In [1]: import numpy as np

In [2]: np.set_printoptions(precision=1, suppress=True, linewidth=140, legacy="1.25")

In [3]: def tidy(a):
   ...:     return np.round(a, 1) + 0
   ...: 

In [4]: out = np.array([[-2, -5, 0, -8, -9, 0, 4, -2, 2, 2, 7, -9, 6, -7, 2, 6],
   ...:     [7, -5, -1, 9, 2, 1, 6, 2, 8, -3, -8, -7, 8, 2, 5, 7],
   ...:     [0, -5, -2, 3, -9, 3, -8, 2, -7, -4, -7, -4, -7, 0, -8, 7],
   ...:     [2, -5, 3, -5, 2, 7, -3, 3, 7, 5, -5, 2, 6, -1, -1, 0]])

In [5]: mat = out.T @ out

In [6]: print(mat)
[[  57  -35   -1   69   36   21   28   24   66  -15  -80  -27   56   26   29   37]
 [ -35  100    0    5   70  -55    5  -25  -50    0   65   90  -65   30   10 -100]
 [  -1    0   14  -30   22   14    1    3   27   26    7   21   24   -5    8  -21]
 [  69    5  -30  179   53  -17   13   25    0  -80 -124  -13  -27   79   10   36]
 [  36   70   22   53  170  -11   42   10   75   22  -26  107   37   65   62 -103]
 [  21  -55   14  -17  -11   59  -39   29   36   20  -64   -5   29   -5  -26   28]
 [  28    5    1   13   42  -39  125  -21   91    7   51  -52  110  -13  105   10]
 [  24  -25    3   25   10   29  -21   21   19   -3  -59    2    8   15  -13   16]
 [  66  -50   27    0   75   36   91   19  166   43  -36  -32  167   -5   93   19]
 [ -15    0   26  -80   22   20    7   -3   43   54   41   29   46  -25   16  -37]
 [ -80   65    7 -124  -26  -64   51  -59  -36   41  187   11   -3  -60   35  -63]
 [ -27   90   21  -13  107   -5  -52    2  -32   29   11  150  -70   47  -23 -131]
 [  56  -65   24  -27   37   29  110    8  167   46   -3  -70  185  -32  102   43]
 [  26   30   -5   79   65   -5  -13   15   -5  -25  -60   47  -32   54   -3  -28]
 [  29   10    8   10   62  -26  105  -13   93   16   35  -23  102   -3   94   -9]
 [  37 -100  -21   36 -103   28   10   16   19  -37  -63 -131   43  -28   -9  134]]

In [7]: print([round(float(x), 1) for x in np.linalg.svd(mat, compute_uv=False)[:3]])
[591.2, 486.2, 436.4]

In [8]: print(tidy(np.linalg.norm(mat, 2) / np.linalg.norm(mat)))
0.6

In [9]: U, sv, VT = np.linalg.svd(mat)

In [10]: print(tidy(sv))
[591.2 486.2 436.4 235.2   0.    0.    0.    0.    0.    0.    0.    0.    0.    0.    0.    0. ]

In [11]: print(np.argmax(sv[:-1] / (sv[1:] + 1e-6)) + 1)
4

In [12]: out = U[:, :4] @ np.diag(sv[:4]) @ VT[:4]

In [13]: print(tidy(np.linalg.norm(mat - out) / np.linalg.norm(mat)))
0.0

In [14]: print(tidy(np.linalg.norm(mat - out, 2)), tidy(sv[4]))
0.0 0.0

In [15]: print(np.linalg.matrix_rank(out))
4

In [16]: K = np.loadtxt("a.csv", delimiter=",")

In [17]: print(K)
[[ 4.  0.  2.  0.  3.  3.  3.  3.  3.  0.  0.  3.]
 [ 0.  3.  0.  0.  0.  0.  0.  0.  0.  0.  0.  0.]
 [ 2.  0.  7.  0.  6.  6.  6.  6.  6.  0.  0.  6.]
 [ 0.  0.  0.  3.  0.  0.  0.  0.  0.  0.  0.  0.]
 [ 3.  0.  6.  0. 12.  9.  9.  9.  9.  0.  0.  9.]
 [ 3.  0.  6.  0.  9. 12.  9.  9.  9.  0.  0.  9.]
 [ 3.  0.  6.  0.  9.  9. 12.  9.  9.  0.  0.  9.]
 [ 3.  0.  6.  0.  9.  9.  9. 12.  9.  0.  0.  9.]
 [ 3.  0.  6.  0.  9.  9.  9.  9. 12.  0.  0.  9.]
 [ 0.  0.  0.  0.  0.  0.  0.  0.  0.  3.  0.  0.]
 [ 0.  0.  0.  0.  0.  0.  0.  0.  0.  0.  3.  0.]
 [ 3.  0.  6.  0.  9.  9.  9.  9.  9.  0.  0. 12.]]

In [18]: w, evecs = np.linalg.eigh(K)

In [19]: x0 = np.array([3, 2, 5, 4, 2, 2, 1, 3, 3, 4, 4, 1])

In [20]: print(tidy(evecs * np.sqrt(w) @ evecs.T))
[[1.8 0.  0.2 0.  0.3 0.3 0.3 0.3 0.3 0.  0.  0.3]
 [0.  1.7 0.  0.  0.  0.  0.  0.  0.  0.  0.  0. ]
 [0.2 0.  2.1 0.  0.6 0.6 0.6 0.6 0.6 0.  0.  0.6]
 [0.  0.  0.  1.7 0.  0.  0.  0.  0.  0.  0.  0. ]
 [0.3 0.  0.6 0.  2.7 0.9 0.9 0.9 0.9 0.  0.  0.9]
 [0.3 0.  0.6 0.  0.9 2.7 0.9 0.9 0.9 0.  0.  0.9]
 [0.3 0.  0.6 0.  0.9 0.9 2.7 0.9 0.9 0.  0.  0.9]
 [0.3 0.  0.6 0.  0.9 0.9 0.9 2.7 0.9 0.  0.  0.9]
 [0.3 0.  0.6 0.  0.9 0.9 0.9 0.9 2.7 0.  0.  0.9]
 [0.  0.  0.  0.  0.  0.  0.  0.  0.  1.7 0.  0. ]
 [0.  0.  0.  0.  0.  0.  0.  0.  0.  0.  1.7 0. ]
 [0.3 0.  0.6 0.  0.9 0.9 0.9 0.9 0.9 0.  0.  2.7]]

In [21]: print(tidy(np.linalg.eigvalsh(K[1:, 1:])))
[ 3.  3.  3.  3.  3.  3.  3.  3.  3.  3. 61.]

In [22]: rk = np.linalg.matrix_rank(mat)

In [23]: print(rk)
4

In [24]: N = np.linalg.svd(mat)[2][rk:].T

In [25]: print([int(np.linalg.matrix_rank(mat[:, :j + 1])) for j in range(16)])
[1, 2, 3, 4, 4, 4, 4, 4, 4, 4, 4, 4, 4, 4, 4, 4]

In [26]: print(np.allclose(mat @ N, 0))
True

In [27]: print([int(np.linalg.matrix_rank(np.delete(mat, i, axis=0))) for i in range(16)])
[4, 4, 4, 4, 4, 4, 4, 4, 4, 4, 4, 4, 4, 4, 4, 4]

In [28]: X = np.load("m.npy")

In [29]: print(tidy(X))
[[-25.2   2.1 -40.8 -27.2  -1.9  -7.5 -46.6 -64.1 -60.3]
 [-20.5   2.6 -33.6 -22.6  -1.1  -4.5 -37.8 -52.7 -49.9]
 [-18.    2.7 -29.9 -20.2  -0.7  -3.  -33.3 -46.9 -44.5]
 [-13.    2.7 -22.3 -15.3  -0.1  -0.4 -24.  -34.8 -33.3]
 [-11.4   2.6 -19.7 -13.6   0.    0.3 -20.8 -30.7 -29.5]
 [ -9.8   2.5 -17.3 -12.1   0.1   0.9 -18.  -26.9 -26. ]
 [ -5.3   1.5 -10.1  -7.4   0.1   2.   -9.5 -15.4 -15.3]
 [ -3.4   0.7  -7.1  -5.4  -0.1   1.9  -6.  -10.5 -10.6]
 [ -2.2   0.   -4.8  -3.8  -0.3   1.4  -3.5  -6.9  -7. ]
 [ -1.2  -0.6  -3.   -2.5  -0.5   0.6  -1.9  -4.1  -4.2]
 [ -1.1  -0.7  -2.7  -2.2  -0.5   0.5  -1.6  -3.6  -3.8]
 [ -1.1  -0.7  -2.7  -2.2  -0.5   0.5  -1.6  -3.6  -3.7]
 [ -1.1  -0.7  -2.6  -2.2  -0.5   0.4  -1.5  -3.5  -3.6]
 [ -1.   -0.7  -2.4  -2.1  -0.5   0.3  -1.4  -3.3  -3.4]
 [ -1.   -0.7  -2.4  -2.   -0.5   0.3  -1.4  -3.2  -3.3]
 [ -0.8  -0.8  -1.9  -1.6  -0.5   0.1  -1.1  -2.6  -2.6]
 [ -0.7  -0.8  -1.7  -1.4  -0.5   0.   -0.9  -2.2  -2.2]
 [ -0.5  -0.7  -1.3  -1.1  -0.4  -0.1  -0.7  -1.7  -1.7]
 [ -0.5  -0.7  -1.3  -1.1  -0.4  -0.1  -0.7  -1.6  -1.7]
 [ -0.5  -0.7  -1.2  -1.   -0.4  -0.1  -0.7  -1.6  -1.6]
 [ -0.2  -0.3  -0.5  -0.5  -0.2  -0.1  -0.3  -0.7  -0.7]
 [ -0.1  -0.2  -0.3  -0.2  -0.1  -0.1  -0.1  -0.3  -0.3]
 [  0.5   0.8   1.    0.9   0.5   0.4   0.6   1.3   1.3]
 [  0.5   1.    1.2   1.    0.6   0.5   0.7   1.6   1.5]
 [  0.6   1.    1.2   1.1   0.6   0.6   0.7   1.6   1.6]
 [  0.6   1.1   1.3   1.1   0.7   0.6   0.8   1.7   1.7]
 [  1.    1.8   2.1   1.8   1.1   1.1   1.3   2.7   2.6]
 [  1.9   3.7   4.    3.3   2.1   2.6   2.7   5.2   4.9]
 [  2.    3.8   4.1   3.4   2.2   2.7   2.8   5.3   5.1]
 [  2.1   4.    4.3   3.6   2.3   2.9   3.    5.6   5.3]
 [  4.1   7.4   7.8   6.3   4.3   6.    5.8  10.2   9.6]
 [  8.   13.9  14.7  11.5   8.2  12.7  11.9  19.4  17.9]
 [  8.6  14.9  15.7  12.3   8.7  13.7  12.8  20.9  19.2]
 [ 10.2  17.4  18.4  14.3  10.2  16.4  15.4  24.5  22.5]
 [ 10.4  17.7  18.7  14.5  10.4  16.7  15.7  25.   22.9]
 [ 20.2  31.7  34.6  26.2  18.8  32.7  31.2  47.1  42.6]
 [ 23.7  36.5  40.3  30.3  21.6  38.4  36.9  55.   49.6]
 [ 23.9  36.8  40.7  30.6  21.8  38.8  37.3  55.6  50.1]
 [ 30.6  45.6  51.3  38.2  27.1  49.4  48.1  70.5  63.4]
 [ 34.8  51.1  58.1  43.   30.5  56.2  55.1  80.   71.9]
 [ 36.2  52.8  60.2  44.5  31.5  58.3  57.2  83.   74.5]
 [ 37.3  54.2  62.   45.8  32.4  60.1  59.1  85.6  76.8]
 [ 47.3  66.7  77.7  57.   40.   75.8  75.5 107.9  96.6]]

In [30]: # rank 3

In [31]: U, sv, VT = np.linalg.svd(X)

In [32]: evecs = VT[:(sv > 1e-8).sum()]

In [33]: rng = np.random.default_rng(258)

In [34]: x0 = X[35] + 3 * X[1] + rng.integers(2) * np.eye(9)[8]

In [35]: print(tidy(x0))
[ -41.2   39.4  -66.2  -41.6   15.5   19.3  -82.1 -111.2 -106. ]

In [36]: print(tidy(np.linalg.norm(x0 - evecs.T @ evecs @ x0)))
0.8

In [37]: print(tidy(np.diag(evecs.T @ evecs)))
[0.1 0.6 0.2 0.2 0.2 0.7 0.4 0.3 0.3]

In [38]: print(np.allclose(evecs.T @ evecs @ x0, x0))
False
